% ipython --no-banner

In [1]: import numpy as np

In [2]: from numpy import linalg as LA

In [3]: np.set_printoptions(precision=2, suppress=True, linewidth=100)

In [4]: def tidy(a):
   ...:     return np.round(a, 2) + 0
   ...: 

In [5]: X = np.loadtxt("block11.csv", delimiter=",")

In [6]: X
Out[6]: 
array([[ 0.,  0.,  0., -1.,  0.,  0.,  0.,  0.,  0.,  0.,  0.],
       [ 0.,  0.,  0.,  0.,  0.,  0., -1.,  0., -2.,  0.,  1.],
       [ 0.,  0.,  0., -1.,  0.,  0., -2.,  0.,  1.,  3.,  3.],
       [ 0.,  3.,  0.,  0., -1.,  0.,  0.,  0.,  0.,  0.,  0.],
       [ 1.,  1.,  0.,  3.,  0.,  0., -1.,  0.,  0.,  0., -1.]])

In [7]: def softmax(z):
   ...:     e = np.exp(z - z.max(axis=-1, keepdims=True))
   ...:     return e / e.sum(axis=-1, keepdims=True)
   ...: 

In [8]: tidy(softmax(X[2] + 3))
Out[8]: array([0.02, 0.02, 0.02, 0.01, 0.02, 0.02, 0.  , 0.02, 0.06, 0.41, 0.41])

In [9]: tidy(softmax(X).sum(axis=1))
Out[9]: array([1., 1., 1., 1., 1.])

In [10]: scores = X @ X.T / np.sqrt(11)

In [11]: softmax(scores).round(6).argmax(axis=1)
Out[11]: array([0, 1, 2, 3, 4])

In [12]: u = np.array([-1, -2])

In [13]: np.polyval(u, X[4])
Out[13]: array([-3., -3., -2., -5., -2., -2., -1., -2., -2., -2., -1.])

In [14]: np.correlate(X[4], X[1], "full")
Out[14]: 
array([ 1.,  1., -2.,  1., -1., -7., -1., -3.,  2.,  0.,  0.,  0.,  2.,  0.,  1.,  0.,  0.,  0.,
        0.,  0.,  0.])

In [15]: np.array([np.convolve(row, u, "same") for row in X])
Out[15]: 
array([[ 0.,  0.,  0.,  1.,  2.,  0.,  0.,  0.,  0.,  0.,  0.],
       [ 0.,  0.,  0.,  0.,  0.,  0.,  1.,  2.,  2.,  4., -1.],
       [ 0.,  0.,  0.,  1.,  2.,  0.,  2.,  4., -1., -5., -9.],
       [ 0., -3., -6.,  0.,  1.,  2.,  0.,  0.,  0.,  0.,  0.],
       [-1., -3., -2., -3., -6.,  0.,  1.,  2.,  0.,  0.,  1.]])

In [16]: np.convolve(X[4], u)
Out[16]: array([-1., -3., -2., -3., -6.,  0.,  1.,  2.,  0.,  0.,  1.,  2.])

In [17]: mat = np.loadtxt("out14.csv", delimiter=",")

In [18]: mat
Out[18]: 
array([[ 36.,   4.,   0., -13., -14., -11.,   7.,   8.,  -4.,   4.,  17.,   5.],
       [  4.,  23., -10.,   2.,  16., -10.,  -5.,   6.,  14.,  -3.,  -4.,  15.],
       [  0., -10.,  26., -12., -18.,  -7.,  -8., -11., -12.,   5.,  -2.,  -7.],
       [-13.,   2., -12.,  14.,  17.,  10.,   6.,   0.,   9.,  -2.,  -4.,   4.],
       [-14.,  16., -18.,  17.,  32.,   7.,  -1.,  -6.,  16.,  -8.,  -7.,  13.],
       [-11., -10.,  -7.,  10.,   7.,  22.,   7.,  -5.,  10., -12.,  -7.,  -5.],
       [  7.,  -5.,  -8.,   6.,  -1.,   7.,  18.,  13.,   7.,   5.,   5.,   2.],
       [  8.,   6., -11.,   0.,  -6.,  -5.,  13.,  32.,  13.,   7.,  -1.,   4.],
       [ -4.,  14., -12.,   9.,  16.,  10.,   7.,  13.,  34., -13., -17.,  12.],
       [  4.,  -3.,   5.,  -2.,  -8., -12.,   5.,   7., -13.,  18.,  10.,   0.],
       [ 17.,  -4.,  -2.,  -4.,  -7.,  -7.,   5.,  -1., -17.,  10.,  19.,  -1.],
       [  5.,  15.,  -7.,   4.,  13.,  -5.,   2.,   4.,  12.,   0.,  -1.,  13.]])

In [19]: U, sv, vt = LA.svd(mat)

In [20]: np.argmax(sv[:-1] / (sv[1:] + 1e-6)) + 1
Out[20]: np.int64(6)

In [21]: M2 = U[:, :6] @ np.diag(sv[:6]) @ vt[:6]

In [22]: LA.matrix_rank(M2)
Out[22]: np.int64(6)

In [23]: tidy(np.abs(mat - M2).max())
Out[23]: np.float64(0.0)

In [24]: tidy(M2)
Out[24]: 
array([[ 36.,   4.,   0., -13., -14., -11.,   7.,   8.,  -4.,   4.,  17.,   5.],
       [  4.,  23., -10.,   2.,  16., -10.,  -5.,   6.,  14.,  -3.,  -4.,  15.],
       [  0., -10.,  26., -12., -18.,  -7.,  -8., -11., -12.,   5.,  -2.,  -7.],
       [-13.,   2., -12.,  14.,  17.,  10.,   6.,   0.,   9.,  -2.,  -4.,   4.],
       [-14.,  16., -18.,  17.,  32.,   7.,  -1.,  -6.,  16.,  -8.,  -7.,  13.],
       [-11., -10.,  -7.,  10.,   7.,  22.,   7.,  -5.,  10., -12.,  -7.,  -5.],
       [  7.,  -5.,  -8.,   6.,  -1.,   7.,  18.,  13.,   7.,   5.,   5.,   2.],
       [  8.,   6., -11.,   0.,  -6.,  -5.,  13.,  32.,  13.,   7.,  -1.,   4.],
       [ -4.,  14., -12.,   9.,  16.,  10.,   7.,  13.,  34., -13., -17.,  12.],
       [  4.,  -3.,   5.,  -2.,  -8., -12.,   5.,   7., -13.,  18.,  10.,   0.],
       [ 17.,  -4.,  -2.,  -4.,  -7.,  -7.,   5.,  -1., -17.,  10.,  19.,  -1.],
       [  5.,  15.,  -7.,   4.,  13.,  -5.,   2.,   4.,  12.,   0.,  -1.,  13.]])

In [25]: tidy(LA.norm(mat - M2) / LA.norm(mat))
Out[25]: np.float64(0.0)

In [26]: t = np.deg2rad(15)

In [27]: feats = np.eye(9)

In [28]: feats[np.ix_([4, 5], [4, 5])] = [[np.cos(t), -np.sin(t)], [np.sin(t), np.cos(t)]]

In [29]: tidy(feats)
Out[29]: 
array([[ 1.  ,  0.  ,  0.  ,  0.  ,  0.  ,  0.  ,  0.  ,  0.  ,  0.  ],
       [ 0.  ,  1.  ,  0.  ,  0.  ,  0.  ,  0.  ,  0.  ,  0.  ,  0.  ],
       [ 0.  ,  0.  ,  1.  ,  0.  ,  0.  ,  0.  ,  0.  ,  0.  ,  0.  ],
       [ 0.  ,  0.  ,  0.  ,  1.  ,  0.  ,  0.  ,  0.  ,  0.  ,  0.  ],
       [ 0.  ,  0.  ,  0.  ,  0.  ,  0.97, -0.26,  0.  ,  0.  ,  0.  ],
       [ 0.  ,  0.  ,  0.  ,  0.  ,  0.26,  0.97,  0.  ,  0.  ,  0.  ],
       [ 0.  ,  0.  ,  0.  ,  0.  ,  0.  ,  0.  ,  1.  ,  0.  ,  0.  ],
       [ 0.  ,  0.  ,  0.  ,  0.  ,  0.  ,  0.  ,  0.  ,  1.  ,  0.  ],
       [ 0.  ,  0.  ,  0.  ,  0.  ,  0.  ,  0.  ,  0.  ,  0.  ,  1.  ]])

In [30]: tidy(feats @ feats.T)
Out[30]: 
array([[1., 0., 0., 0., 0., 0., 0., 0., 0.],
       [0., 1., 0., 0., 0., 0., 0., 0., 0.],
       [0., 0., 1., 0., 0., 0., 0., 0., 0.],
       [0., 0., 0., 1., 0., 0., 0., 0., 0.],
       [0., 0., 0., 0., 1., 0., 0., 0., 0.],
       [0., 0., 0., 0., 0., 1., 0., 0., 0.],
       [0., 0., 0., 0., 0., 0., 1., 0., 0.],
       [0., 0., 0., 0., 0., 0., 0., 1., 0.],
       [0., 0., 0., 0., 0., 0., 0., 0., 1.]])

In [31]: tidy(LA.pinv(feats))
Out[31]: 
array([[ 1.  ,  0.  ,  0.  ,  0.  ,  0.  ,  0.  ,  0.  ,  0.  ,  0.  ],
       [ 0.  ,  1.  ,  0.  ,  0.  ,  0.  ,  0.  ,  0.  ,  0.  ,  0.  ],
       [ 0.  ,  0.  ,  1.  ,  0.  ,  0.  ,  0.  ,  0.  ,  0.  ,  0.  ],
       [ 0.  ,  0.  ,  0.  ,  1.  ,  0.  ,  0.  ,  0.  ,  0.  ,  0.  ],
       [ 0.  ,  0.  ,  0.  ,  0.  ,  0.97,  0.26,  0.  ,  0.  ,  0.  ],
       [ 0.  ,  0.  ,  0.  ,  0.  , -0.26,  0.97,  0.  ,  0.  ,  0.  ],
       [ 0.  ,  0.  ,  0.  ,  0.  ,  0.  ,  0.  ,  1.  ,  0.  ,  0.  ],
       [ 0.  ,  0.  ,  0.  ,  0.  ,  0.  ,  0.  ,  0.  ,  1.  ,  0.  ],
       [ 0.  ,  0.  ,  0.  ,  0.  ,  0.  ,  0.  ,  0.  ,  0.  ,  1.  ]])

In [32]: tidy(LA.norm(feats, axis=0))
Out[32]: array([1., 1., 1., 1., 1., 1., 1., 1., 1.])

In [33]: tidy(feats.T @ feats)
Out[33]: 
array([[1., 0., 0., 0., 0., 0., 0., 0., 0.],
       [0., 1., 0., 0., 0., 0., 0., 0., 0.],
       [0., 0., 1., 0., 0., 0., 0., 0., 0.],
       [0., 0., 0., 1., 0., 0., 0., 0., 0.],
       [0., 0., 0., 0., 1., 0., 0., 0., 0.],
       [0., 0., 0., 0., 0., 1., 0., 0., 0.],
       [0., 0., 0., 0., 0., 0., 1., 0., 0.],
       [0., 0., 0., 0., 0., 0., 0., 1., 0.],
       [0., 0., 0., 0., 0., 0., 0., 0., 1.]])

In [34]: tidy(LA.svd(feats, compute_uv=False))
Out[34]: array([1., 1., 1., 1., 1., 1., 1., 1., 1.])

In [35]: rng = np.random.default_rng(11327)

In [36]: z = rng.permutation(9)

In [37]: M2 = feats[:, z] * rng.choice([-1, 1], 9)

In [38]: tidy(M2)
Out[38]: 
array([[-1.  ,  0.  ,  0.  ,  0.  ,  0.  ,  0.  ,  0.  ,  0.  ,  0.  ],
       [ 0.  ,  0.  ,  0.  ,  0.  , -1.  ,  0.  ,  0.  ,  0.  ,  0.  ],
       [ 0.  , -1.  ,  0.  ,  0.  ,  0.  ,  0.  ,  0.  ,  0.  ,  0.  ],
       [ 0.  ,  0.  ,  0.  ,  0.  ,  0.  ,  0.  ,  0.  , -1.  ,  0.  ],
       [ 0.  ,  0.  ,  0.97,  0.  ,  0.  ,  0.  ,  0.26,  0.  ,  0.  ],
       [ 0.  ,  0.  ,  0.26,  0.  ,  0.  ,  0.  , -0.97,  0.  ,  0.  ],
       [ 0.  ,  0.  ,  0.  ,  0.  ,  0.  ,  0.  ,  0.  ,  0.  , -1.  ],
       [ 0.  ,  0.  ,  0.  , -1.  ,  0.  ,  0.  ,  0.  ,  0.  ,  0.  ],
       [ 0.  ,  0.  ,  0.  ,  0.  ,  0.  ,  1.  ,  0.  ,  0.  ,  0.  ]])

In [39]: U, _, vt = LA.svd(feats.T @ M2)

In [40]: tidy(LA.lstsq(feats, M2)[0])
Out[40]: 
array([[-1.,  0.,  0.,  0.,  0.,  0.,  0.,  0.,  0.],
       [ 0.,  0.,  0.,  0., -1.,  0.,  0.,  0.,  0.],
       [ 0., -1.,  0.,  0.,  0.,  0.,  0.,  0.,  0.],
       [ 0.,  0.,  0.,  0.,  0.,  0.,  0., -1.,  0.],
       [ 0.,  0.,  1.,  0.,  0.,  0.,  0.,  0.,  0.],
       [ 0.,  0.,  0.,  0.,  0.,  0., -1.,  0.,  0.],
       [ 0.,  0.,  0.,  0.,  0.,  0.,  0.,  0., -1.],
       [ 0.,  0.,  0., -1.,  0.,  0.,  0.,  0.,  0.],
       [ 0.,  0.,  0.,  0.,  0.,  1.,  0.,  0.,  0.]])

In [41]: tidy(U @ vt)
Out[41]: 
array([[-1.,  0.,  0.,  0.,  0.,  0.,  0.,  0.,  0.],
       [ 0.,  0.,  0.,  0., -1.,  0.,  0.,  0.,  0.],
       [ 0., -1.,  0.,  0.,  0.,  0.,  0.,  0.,  0.],
       [ 0.,  0.,  0.,  0.,  0.,  0.,  0., -1.,  0.],
       [ 0.,  0.,  1.,  0.,  0.,  0.,  0.,  0.,  0.],
       [ 0.,  0.,  0.,  0.,  0.,  0., -1.,  0.,  0.],
       [ 0.,  0.,  0.,  0.,  0.,  0.,  0.,  0., -1.],
       [ 0.,  0.,  0., -1.,  0.,  0.,  0.,  0.,  0.],
       [ 0.,  0.,  0.,  0.,  0.,  1.,  0.,  0.,  0.]])

In [42]: z
Out[42]: array([0, 2, 4, 7, 1, 8, 5, 3, 6])
